$ python3 -q
>>> import numpy as np
>>> np.set_printoptions(precision=2, suppress=True, linewidth=200)
>>> rnd = lambda a: np.round(a, 2) + 0
>>> data = np.load("run3.npy")
>>> rnd(data)
array([[ -1.95,  -2.  ,   4.9 ,   1.32,   6.83,  -9.1 ],
       [ -6.22,  -7.57,  13.34,  -0.73,  13.32, -12.39],
       [ -0.1 ,  -5.36,  15.47,   6.39,   9.59,  -0.93],
       [ -1.82,  -6.34,  16.59,  11.2 ,  11.81,  -7.82],
       [  4.28,   0.38,   6.81,   8.81,   2.96,   2.2 ],
       [  7.93,  10.23, -13.45,   2.93,  -7.99,   1.5 ],
       [  1.55,  -1.13,   5.97,  -3.45,   3.95,   3.62],
       [  0.76,   0.55,   2.09,   4.29,   3.79,  -6.48],
       [  5.28,   4.99,  -3.45,   5.69,  -1.9 ,  -0.13],
       [  5.17,   2.02,   2.78,   0.2 ,   0.05,   7.77],
       [  0.71,   1.58,  -1.5 ,  -4.43,   1.81,  -2.84],
       [  4.96,   3.21,  -0.14,   1.15,  -0.77,   4.56],
       [  3.52,   1.05,   4.14,   6.75,   2.44,  -0.02],
       [  5.87,  -0.64,   9.61,  -1.72,   1.84,  15.51],
       [ -1.69,  -7.07,  17.25,   1.56,  11.18,  -0.18],
       [  2.46,   0.98,   2.  ,  -2.82,   1.77,   2.71],
       [  3.28,  -0.95,   8.96,   9.25,   4.61,   0.9 ],
       [  7.89,   4.62,  -0.41,   0.99,  -3.31,  11.71]])
>>> Uu, s, Vt = np.linalg.svd(data)
>>> np.argmax(s[:-1] / (s[1:] + 1e-6)) + 1
np.int64(4)
>>> rnd(s)
array([51.7 , 31.59, 21.96,  9.54,  0.  ,  0.  ])
>>> out = Uu[:, :4] @ np.diag(s[:4]) @ Vt[:4]
>>> rnd(np.linalg.norm(data - out, 2)), rnd(s[4])
(np.float64(0.0), np.float64(0.0))
>>> rnd(np.abs(data - out).max())
np.float64(0.0)
>>> rnd(np.linalg.norm(data - out) / np.linalg.norm(data))
np.float64(0.0)
>>> np.linalg.matrix_rank(out)
np.int64(4)
>>> rnd(out)
array([[ -1.95,  -2.  ,   4.9 ,   1.32,   6.83,  -9.1 ],
       [ -6.22,  -7.57,  13.34,  -0.73,  13.32, -12.39],
       [ -0.1 ,  -5.36,  15.47,   6.39,   9.59,  -0.93],
       [ -1.82,  -6.34,  16.59,  11.2 ,  11.81,  -7.82],
       [  4.28,   0.38,   6.81,   8.81,   2.96,   2.2 ],
       [  7.93,  10.23, -13.45,   2.93,  -7.99,   1.5 ],
       [  1.55,  -1.13,   5.97,  -3.45,   3.95,   3.62],
       [  0.76,   0.55,   2.09,   4.29,   3.79,  -6.48],
       [  5.28,   4.99,  -3.45,   5.69,  -1.9 ,  -0.13],
       [  5.17,   2.02,   2.78,   0.2 ,   0.05,   7.77],
       [  0.71,   1.58,  -1.5 ,  -4.43,   1.81,  -2.84],
       [  4.96,   3.21,  -0.14,   1.15,  -0.77,   4.56],
       [  3.52,   1.05,   4.14,   6.75,   2.44,  -0.02],
       [  5.87,  -0.64,   9.61,  -1.72,   1.84,  15.51],
       [ -1.69,  -7.07,  17.25,   1.56,  11.18,  -0.18],
       [  2.46,   0.98,   2.  ,  -2.82,   1.77,   2.71],
       [  3.28,  -0.95,   8.96,   9.25,   4.61,   0.9 ],
       [  7.89,   4.62,  -0.41,   0.99,  -3.31,  11.71]])
>>> np.allclose(data[:-1].T @ np.linalg.lstsq(data[:-1].T, data[-1])[0], data[-1])
True
>>> rnd(np.trace(np.linalg.pinv(data) @ data))
np.float64(4.0)
>>> np.unique(data.round(6), axis=0).shape
(18, 6)
>>> try:
...     np.linalg.inv(data)
... except np.linalg.LinAlgError as e:
...     print("failed:", e)
... 
failed: Last 2 dimensions of the array must be square
>>> u, g = data[1], data[7]
>>> rnd(u @ g)
np.float64(146.6)
>>> p = (u @ g) / (u @ u) * u
>>> rnd(p)
array([-1.51, -1.83,  3.23, -0.18,  3.23, -3.  ])
>>> rnd(g - p)
array([ 2.26,  2.38, -1.14,  4.46,  0.56, -3.47])
>>> d = np.linalg.norm(data[:, None] - data[None], axis=-1)
>>> (d + 1e9 * np.eye(18)).round(6).argmin(axis=1)
array([ 7,  0, 14,  2, 16,  8, 15,  0, 11, 11, 15,  9,  4,  9,  2,  6,  4,  9])
>>> d.mean(axis=1).argmax()
np.int64(5)
>>> np.flatnonzero(d[1] < d.mean() / 2)
array([1])
>>> rnd(d[:5, :5])
array([[ 0.  , 13.33, 15.04, 16.72, 15.7 ],
       [13.33,  0.  , 15.58, 14.03, 25.04],
       [15.04, 15.58,  0.  ,  8.98, 13.66],
       [16.72, 14.03,  8.98,  0.  , 19.03],
       [15.7 , 25.04, 13.66, 19.03,  0.  ]])
>>> X = np.loadtxt("layer6.csv", delimiter=",")
>>> X
array([[ 1., -1., -5., -5.],
       [-1.,  1.,  5.,  5.],
       [-5.,  5., 25., 25.],
       [-5.,  5., 25., 25.]])
>>> T = np.stack([X, 2 * X, X[::-1]])
>>> np.linalg.matrix_rank(T.reshape(3, -1))
np.int64(2)
>>> rnd(np.linalg.det(T))
array([0., 0., 0.])
>>> (T @ X.T).shape
(3, 4, 4)
>>> T.sum(axis=0)
array([[ -2.,   2.,  10.,  10.],
       [ -8.,   8.,  40.,  40.],
       [-16.,  16.,  80.,  80.],
       [-14.,  14.,  70.,  70.]])
>>> np.linalg.matrix_rank(T)
array([1, 1, 1])
